% ipython --no-banner

In [1]: import numpy as np

In [2]: np.set_printoptions(suppress=True, linewidth=120)

In [3]: F = np.load("a.npy")

In [4]: F
Out[4]: 
array([[-12,  -2,   3,  -3],
       [ -2, -18, -15,   4],
       [  3, -15,   8,  -5],
       [ -3,   4,  -5, -10]])

In [5]: # symmetric

In [6]: x = np.array([6, 9, -9, 8])

In [7]: target = F @ x

In [8]: beta, lr = np.zeros(4), 1 / np.linalg.norm(F, 2) ** 2

In [9]: for i in range(5):
   ...:     beta -= lr * F.T @ (F @ beta - target)
   ...:     if i % 1 == 0: print(i, round(np.linalg.norm(F @ beta - target), 2))
   ...: 
0 146.77
1 87.94
2 54.03
3 34.01
4 21.87

In [10]: beta.round(2)
Out[10]: array([ 4.91,  8.72, -8.51,  7.15])

In [11]: Q = F.astype(float).copy()

In [12]: for j in range(4):
    ...:     Q[:, j] -= Q[:, :j] @ (Q[:, :j].T @ Q[:, j])
    ...:     Q[:, j] /= np.linalg.norm(Q[:, j])
    ...: 

In [13]: np.round(Q.T @ F, 2) + 0
Out[13]: 
array([[12.88,  0.23,  2.56,  3.34],
       [ 0.  , 23.85,  5.17, -1.33],
       [ 0.  ,  0.  , 17.02, -3.56],
       [ 0.  ,  0.  ,  0.  , 11.15]])

In [14]: np.linalg.matrix_power(F, 4)
Out[14]: 
array([[ 30503,   4964,  13972,  11548],
       [  4964, 340107, 112536, -29476],
       [ 13972, 112536, 124275, -30332],
       [ 11548, -29476, -30332,  28791]])

In [15]: (F + F.T) / 2
Out[15]: 
array([[-12.,  -2.,   3.,  -3.],
       [ -2., -18., -15.,   4.],
       [  3., -15.,   8.,  -5.],
       [ -3.,   4.,  -5., -10.]])

In [16]: F @ F
Out[16]: 
array([[166,   3,  33,  43],
       [  3, 569, 124, -31],
       [ 33, 124, 323, -59],
       [ 43, -31, -59, 150]])

In [17]: np.allclose(F @ F.T, F.T @ F)
Out[17]: True

In [18]: (F - F.T) / 2
Out[18]: 
array([[0., 0., 0., 0.],
       [0., 0., 0., 0.],
       [0., 0., 0., 0.],
       [0., 0., 0., 0.]])

In [19]: np.round(np.abs(np.linalg.eigvals(F)).max(), 2)
Out[19]: np.float64(25.03)
